$ python3 -q
>>> import numpy as np
>>> import numpy.linalg as la
>>> np.set_printoptions(precision=2, suppress=True, linewidth=120)
>>> M2 = np.array([[6, -6], [4, -6]])
>>> W2 = np.array([[-2, -3], [1, -3]])
>>> W0 = np.kron(M2, W2)
>>> W0
array([[-12, -18,  12,  18],
       [  6, -18,  -6,  18],
       [ -8, -12,  12,  18],
       [  4, -12,  -6,  18]])
>>> M2 = W0 / la.norm(W0, axis=1, keepdims=True)
>>> cov = M2 @ M2.T
>>> la.norm(M2, axis=1)
array([1., 1., 1., 1.])
>>> np.round(np.degrees(np.arccos(np.clip(cov[0, 3], -1, 1))), 2)
np.float64(52.99)
>>> (cov - 2 * np.eye(4)).round(6).argmax(axis=1)
array([2, 3, 0, 1])
>>> print(cov[0])
[1.   0.61 0.98 0.6 ]
>>> m1 = np.array([[0, 1, 2], [0, 2, 4], [1, 1, 2], [2, 1, 2]])
>>> M2 = np.array([[2, 1, -2], [1, 2, 3], [-2, 3, -1]])
>>> np.vstack([m1, M2.T]).shape
(7, 3)
>>> round(la.norm(m1, 2) / la.norm(m1), 2)
np.float64(0.95)
>>> la.matrix_rank(m1, rtol=0.1)
np.int64(2)
>>> np.argsort(-la.norm(m1, axis=0).round(6), kind="stable")[:3]
array([2, 1, 0])
>>> Uu, s, vt = la.svd(m1)
>>> s.round(2) + 0
array([6.04, 1.89, 0.  ])
>>> M2 = Uu[:, :2] @ np.diag(s[:2]) @ vt[:2]
>>> print(M2.round(2) + 0)
[[0. 1. 2.]
 [0. 2. 4.]
 [1. 1. 2.]
 [2. 1. 2.]]
>>> print(np.round(la.norm(m1 - M2, 2), 2), round(float(s[2]), 2))
0.0 0.0
>>> la.matrix_rank(M2)
np.int64(2)
>>> rk = la.matrix_rank(m1)
>>> rk
np.int64(2)
>>> null = la.svd(m1)[2][rk:].T
>>> print(null @ null.T)
[[ 0.   0.   0. ]
 [ 0.   0.8 -0.4]
 [ 0.  -0.4  0.2]]
>>> print(np.round(m1 @ null, 2) + 0)
[[0.]
 [0.]
 [0.]
 [0.]]
>>> print(null[:, 0] / null[np.abs(null[:, 0]).round(6).argmax(), 0])
[-0.   1.  -0.5]
>>> print(la.matrix_rank(m1.T @ m1), la.matrix_rank(m1 @ m1.T))
2 2
>>> r0 = np.array([3, 3, 2])
>>> np.polyval(r0, m1[3])
array([20,  8, 20])
>>> np.correlate(m1[3], m1[1], "full")
array([ 8,  8, 10,  4,  0])
>>> data = np.array([[5, 0, 3], [3, 5, 0], [0, 3, 5]])
>>> np.unique(m1.round(6), axis=0).shape
(4, 3)
>>> M2 = data[0, 0] * data[1:] - np.outer(data[1:, 0], data[0])
>>> M2
array([[ 0, 25, -9],
       [ 0, 15, 25]])
>>> print(np.flatnonzero(~M2.round(6).any(axis=1)))
[]
>>> data[:, 0] / data[0, 0]
array([1. , 0.6, 0. ])
>>> np.einsum("ii->", data)
np.int64(15)
>>> print(np.round(la.det(data.T), 2))
152.0
>>> round(float(la.det(data[::-1])), 2)
-152.0
>>> np.round(la.eigvals(data).sum().real, 2)
np.float64(15.0)
>>> print(np.kron(np.eye(2, dtype=int), data))
[[5 0 3 0 0 0]
 [3 5 0 0 0 0]
 [0 3 5 0 0 0]
 [0 0 0 5 0 3]
 [0 0 0 3 5 0]
 [0 0 0 0 3 5]]
>>> hat = np.triu(np.array([[-1, 2, -1], [2, 2, -1], [2, -2, 1]]), 1) + np.eye(3)
>>> M2 = hat @ data @ la.inv(hat)
>>> np.round(la.det(M2), 2)
np.float64(152.0)
>>> np.trace(M2), np.trace(data)
(np.float64(15.0), np.int64(15))
>>> r0 = np.array([3, 3])
>>> r1 = np.array([2, -5, -2, 2])
>>> E = np.outer(r0, r1)
>>> E
array([[  6, -15,  -6,   6],
       [  6, -15,  -6,   6]])
>>> rng = np.random.default_rng(90)
>>> M2 = E + rng.integers(-2, 3, (2, 1)) @ rng.integers(-2, 3, (1, 4))
>>> M2
array([[  4, -14,  -7,   6],
       [  8, -16,  -5,   6]])
>>> la.matrix_rank(M2 - E, tol=1e-8)
np.int64(1)
>>> M2 - E
array([[-2,  1, -1,  0],
       [ 2, -1,  1,  0]])
>>> np.round(la.svd(M2 - E, compute_uv=False), 2) + 0
array([3.46, 0.  ])
>>> A = np.loadtxt("sample11.csv", delimiter=",")
>>> A
array([[-2.01,  1.84,  1.26],
       [-0.5 , -2.02,  2.16],
       [ 2.17,  1.24,  1.66]])
>>> idx = rng.permutation(3)
>>> M2 = A[:, idx] * rng.choice([-1, 1], 3)
>>> M2
array([[ 1.26,  1.84, -2.01],
       [ 2.16, -2.02, -0.5 ],
       [ 1.66,  1.24,  2.17]])
>>> Uu, _, vt = la.svd(A.T @ M2)
>>> print(idx)
[2 1 0]
>>> np.round(Uu @ vt, 2) + 0
array([[0., 0., 1.],
       [0., 1., 0.],
       [1., 0., 0.]])
>>> O, r_ = la.qr(A)
>>> np.allclose(r_.T @ r_, A.T @ A)
True
>>> r_
array([[3., 0., 0.],
       [0., 3., 0.],
       [0., 0., 3.]])
>>> M2 = np.array([[-4, 2], [4, -1]])
>>> W2 = np.kron(M2, A)
>>> W2.shape
(6, 6)
>>> M2 = la.inv(A)
>>> (np.abs(M2) > 1e-9).astype(int)
array([[1, 1, 1],
       [1, 1, 1],
       [1, 1, 1]])
>>> np.round(la.slogdet(A)[0], 2)
np.float64(1.0)
>>> la.inv(M2)
array([[-2.01,  1.84,  1.26],
       [-0.5 , -2.02,  2.16],
       [ 2.17,  1.24,  1.66]])
>>> A - A[0]
array([[ 0.  ,  0.  ,  0.  ],
       [ 1.5 , -3.86,  0.9 ],
       [ 4.18, -0.61,  0.4 ]])
>>> round(la.norm(A), 2)
np.float64(5.2)
>>> la.matrix_rank(A)
np.int64(3)
>>> la.svd(A, compute_uv=False)
array([3., 3., 3.])
>>> np.unravel_index(np.abs(A).argmax(), A.shape)
(np.int64(2), np.int64(0))
>>> A.sum(axis=1)
array([ 1.09, -0.36,  5.07])
>>> la.rank(A)
Traceback (most recent call last):
  File "<python-input-84>", line 1, in <module>
    la.rank(A)
    ^^^^^^^
AttributeError: module 'numpy.linalg' has no attribute 'rank'
>>> A[:, 3]
Traceback (most recent call last):
  File "<python-input-85>", line 1, in <module>
    A[:, 3]
    ~^^^^^^
IndexError: index 3 is out of bounds for axis 1 with size 3
>>> A.shape
(3, 3)
>>> A[3]
Traceback (most recent call last):
  File "<python-input-87>", line 1, in <module>
    A[3]
    ~^^^
IndexError: index 3 is out of bounds for axis 0 with size 3
>>> X = np.diag(np.array([8, 8, 1, 0]))
>>> X
array([[8, 0, 0, 0],
       [0, 8, 0, 0],
       [0, 0, 1, 0],
       [0, 0, 0, 0]])
>>> idx = rng.permutation(4)
>>> print(idx)
[3 1 0 2]
>>> M2 = X[idx][:, idx]
>>> print(np.trace(M2))
17
>>> np.diag(M2)
array([0, 8, 8, 1])
>>> np.allclose(M2, X)
False
>>> x = np.array([-4, -2, 0, -2])
>>> np.einsum("ij,j->i", X, x)
array([-32, -16,   0,   0])
>>> print(X @ np.ones(4))
[8. 8. 1. 0.]
>>> (X * x).sum(axis=1)
array([-32, -16,   0,   0])
>>> print(X @ np.eye(4)[1])
[0. 8. 0. 0.]
>>> Uu, s, vt = la.svd(X)
>>> V = vt[:(s > 1e-8).sum()]
>>> x = X[3] + -2 * X[1] + rng.integers(2) * np.eye(4)[3]
>>> x
array([  0., -16.,   0.,   1.])
>>> print(round(float(la.norm(x - V.T @ V @ x)), 2))
1.0
>>> np.diag(V.T @ V)
array([1., 1., 1., 0.])
>>> x = np.array([-1, -3, -3])
>>> a = np.maximum(A @ x, 0)
>>> np.maximum(A @ x, 0) - np.maximum(-A @ x, 0)
array([ -7.29,   0.08, -10.85])
>>> np.tanh(A @ x)
array([-1.  ,  0.08, -1.  ])
>>> A * (a > 1e-9)[:, None]
array([[-0.  ,  0.  ,  0.  ],
       [-0.5 , -2.02,  2.16],
       [ 0.  ,  0.  ,  0.  ]])
>>> a
array([0.  , 0.08, 0.  ])
>>> A.T @ a
array([-0.04, -0.15,  0.16])
